In [1]: import numpy as np

In [2]: from numpy import linalg as LA

In [3]: np.set_printoptions(precision=2, suppress=True, linewidth=200, sign=" ")

In [4]: X = np.tril(np.array([[1, 3, 7], [0, 7, 2], [0, 5, 3]]), -1) + np.eye(3, dtype=int)

In [5]: X
Out[5]: 
array([[ 1,  0,  0],
       [ 0,  1,  0],
       [ 0,  5,  1]])

In [6]: C2 = X.T @ X

In [7]: np.trace(C2), (X ** 2).sum()
Out[7]: (np.int64(28), np.int64(28))

In [8]: C2
Out[8]: 
array([[  1,   0,   0],
       [  0,  26,   5],
       [  0,   5,   1]])

In [9]: LA.svd(X, compute_uv=False) ** 2
Out[9]: array([ 26.96,   1.  ,   0.04])

In [10]: (X @ X.T).shape
Out[10]: (3, 3)

In [11]: np.diag(C2)
Out[11]: array([  1,  26,   1])

In [12]: cent = np.array([[1, -1, 1, -2, 1], [1, 0, 2, -1, 1]])

In [13]: mat = np.repeat(cent, 18 // 2, axis=0)

In [14]: rng = np.random.default_rng(93)

In [15]: mat = mat + 0.02 * rng.normal(size=mat.shape)

In [16]: mat.round(2) + 0
Out[16]: 
array([[ 1.02, -1.02,  1.02, -1.99,  1.01],
       [ 0.99, -1.02,  1.02, -2.  ,  1.02],
       [ 1.03, -0.99,  0.98, -2.01,  1.02],
       [ 1.03, -0.98,  1.01, -2.02,  0.98],
       [ 1.  , -1.01,  1.03, -2.04,  1.01],
       [ 0.99, -1.  ,  0.99, -1.97,  0.99],
       [ 1.03, -1.  ,  1.01, -1.99,  1.  ],
       [ 1.01, -1.  ,  0.98, -2.  ,  1.  ],
       [ 1.01, -1.02,  1.02, -1.99,  0.99],
       [ 0.99, -0.03,  2.  , -0.99,  0.98],
       [ 1.  ,  0.02,  2.01, -1.04,  1.01],
       [ 1.01,  0.  ,  1.99, -0.98,  1.  ],
       [ 0.99,  0.  ,  1.97, -0.95,  0.99],
       [ 0.99,  0.01,  1.97, -0.99,  1.  ],
       [ 0.99,  0.02,  2.01, -1.01,  1.02],
       [ 1.02, -0.01,  2.01, -1.01,  1.01],
       [ 1.  ,  0.01,  1.96, -0.99,  1.02],
       [ 0.99,  0.03,  2.03, -1.01,  1.02]])

In [17]: dist = LA.norm(mat[:, None] - mat[None], axis=-1)

In [18]: dist.shape
Out[18]: (18, 18)

In [19]: dist[11]
Out[19]: array([ 1.72,  1.74,  1.74,  1.73,  1.74,  1.73,  1.72,  1.74,  1.73,  0.04,  0.06,  0.  ,  0.04,  0.03,  0.05,  0.04,  0.04,  0.07])

In [20]: dist[:5, :5]
Out[20]: 
array([[ 0.  ,  0.04,  0.06,  0.06,  0.05],
       [ 0.04,  0.  ,  0.07,  0.08,  0.05],
       [ 0.06,  0.07,  0.  ,  0.05,  0.07],
       [ 0.06,  0.08,  0.05,  0.  ,  0.06],
       [ 0.05,  0.05,  0.07,  0.06,  0.  ]])

In [21]: np.unravel_index(dist.round(6).argmax(), dist.shape)
Out[21]: (np.int64(7), np.int64(17))

In [22]: np.flatnonzero(dist[11] < dist.mean() / 2)
Out[22]: array([  9,  10,  11,  12,  13,  14,  15,  16,  17])

In [23]: LA.matrix_rank(dist ** 2)
Out[23]: np.int64(7)

In [24]: dist.mean(axis=1).argmax()
Out[24]: np.int64(17)

In [25]: LA.norm(mat - mat.mean(axis=0), axis=1)
Out[25]: array([ 0.86,  0.87,  0.88,  0.86,  0.88,  0.86,  0.85,  0.88,  0.87,  0.85,  0.86,  0.87,  0.88,  0.86,  0.88,  0.86,  0.85,  0.9 ])

In [26]: idx = mat[:, 4] > np.median(mat[:, 4])

In [27]: r0 = mat[idx].mean(axis=0) - mat[~idx].mean(axis=0)

In [28]: np.argsort(-np.abs(r0).round(6), kind="stable")
Out[28]: array([ 2,  1,  3,  4,  0])

In [29]: r0.round(2) + 0
Out[29]: array([ 0.  ,  0.12,  0.13,  0.09,  0.03])

In [30]: ((mat - mat.mean(axis=0)) @ r0 > 0).astype(int)
Out[30]: array([ 0,  0,  0,  0,  0,  0,  0,  0,  0,  1,  1,  1,  1,  1,  1,  1,  1,  1])

In [31]: idx.astype(int)
Out[31]: array([ 1,  1,  1,  0,  1,  0,  0,  0,  0,  0,  1,  0,  0,  0,  1,  1,  1,  1])

In [32]: F = np.vander(np.arange(6) - 1, 4, increasing=True)

In [33]: F
Out[33]: 
array([[ 1, -1,  1, -1],
       [ 1,  0,  0,  0],
       [ 1,  1,  1,  1],
       [ 1,  2,  4,  8],
       [ 1,  3,  9, 27],
       [ 1,  4, 16, 64]])

In [34]: round(float(LA.norm(F, 2) / LA.norm(F)), 2)
Out[34]: 1.0

In [35]: [round(float(x), 2) for x in LA.svd(F, compute_uv=False)[:3]]
Out[35]: [72.56, 3.77, 1.71]

In [36]: np.abs(LA.svd(F)[2][-1])
Out[36]: array([ 0.74,  0.33,  0.57,  0.11])

In [37]: LA.matrix_rank(F, rtol=0.1)
Out[37]: np.int64(1)

In [38]: LA.cond(F) > 100
Out[38]: np.False_

In [39]: arr = np.array([[0.0, 3.0, 2.0], [3.0, 0.0, 0.0], [2.0, 0.0, 0.0]])

In [40]: arr
Out[40]: 
array([[ 0.,  3.,  2.],
       [ 3.,  0.,  0.],
       [ 2.,  0.,  0.]])

In [41]: left, s, Vh = LA.svd(arr)

In [42]: vecs = Vh[:(s > 1e-8).sum()]

In [43]: x0 = arr[2] + -3 * arr[0] + rng.integers(2) * np.eye(3)[1]

In [44]: x0
Out[44]: array([ 2., -9., -6.])

In [45]: LA.matrix_rank(np.vstack([arr, x0]))
Out[45]: np.int64(2)

In [46]: np.allclose(vecs.T @ vecs @ x0, x0)
Out[46]: True

In [47]: W0 = np.load("block18.npy")

In [48]: W0
Out[48]: 
array([[ 1.  ,  0.  ,  0.  ,  0.  ,  0.  ,  0.  ],
       [ 0.  ,  0.31,  0.  , -0.95,  0.  ,  0.  ],
       [ 0.  ,  0.  ,  1.  ,  0.  ,  0.  ,  0.  ],
       [ 0.  ,  0.95,  0.  ,  0.31,  0.  ,  0.  ],
       [ 0.  ,  0.  ,  0.  ,  0.  ,  1.  ,  0.  ],
       [ 0.  ,  0.  ,  0.  ,  0.  ,  0.  ,  1.  ]])

In [49]: np.round(W0 @ W0.T, 2) + 0
Out[49]: 
array([[ 1.,  0.,  0.,  0.,  0.,  0.],
       [ 0.,  1.,  0.,  0.,  0.,  0.],
       [ 0.,  0.,  1.,  0.,  0.,  0.],
       [ 0.,  0.,  0.,  1.,  0.,  0.],
       [ 0.,  0.,  0.,  0.,  1.,  0.],
       [ 0.,  0.,  0.,  0.,  0.,  1.]])

In [50]: LA.pinv(W0)
Out[50]: 
array([[ 1.  ,  0.  ,  0.  ,  0.  ,  0.  ,  0.  ],
       [ 0.  ,  0.31,  0.  ,  0.95,  0.  ,  0.  ],
       [ 0.  ,  0.  ,  1.  ,  0.  ,  0.  ,  0.  ],
       [ 0.  , -0.95,  0.  ,  0.31,  0.  ,  0.  ],
       [ 0.  ,  0.  ,  0.  ,  0.  ,  1.  ,  0.  ],
       [ 0.  ,  0.  ,  0.  ,  0.  ,  0.  ,  1.  ]])

In [51]: r0, g = W0[5], W0[3]

In [52]: r0 @ r0
Out[52]: np.float64(1.0)

In [53]: p = (r0 @ g) / (r0 @ r0) * r0

In [54]: np.outer(r0, g)
Out[54]: 
array([[ 0.  ,  0.  ,  0.  ,  0.  ,  0.  ,  0.  ],
       [ 0.  ,  0.  ,  0.  ,  0.  ,  0.  ,  0.  ],
       [ 0.  ,  0.  ,  0.  ,  0.  ,  0.  ,  0.  ],
       [ 0.  ,  0.  ,  0.  ,  0.  ,  0.  ,  0.  ],
       [ 0.  ,  0.  ,  0.  ,  0.  ,  0.  ,  0.  ],
       [ 0.  ,  0.95,  0.  ,  0.31,  0.  ,  0.  ]])

In [55]: (g - p) @ r0
Out[55]: np.float64(0.0)

In [56]: round(LA.norm(r0 + g) ** 2 + LA.norm(r0 - g) ** 2, 2)
Out[56]: np.float64(4.0)

In [57]: LA.matrix_rank(np.outer(r0, g))
Out[57]: np.int64(1)

In [58]: Y = LA.inv(W0)

In [59]: np.round(W0 @ Y, 2) + 0
Out[59]: 
array([[ 1.,  0.,  0.,  0.,  0.,  0.],
       [ 0.,  1.,  0.,  0.,  0.,  0.],
       [ 0.,  0.,  1.,  0.,  0.,  0.],
       [ 0.,  0.,  0.,  1.,  0.,  0.],
       [ 0.,  0.,  0.,  0.,  1.,  0.],
       [ 0.,  0.,  0.,  0.,  0.,  1.]])
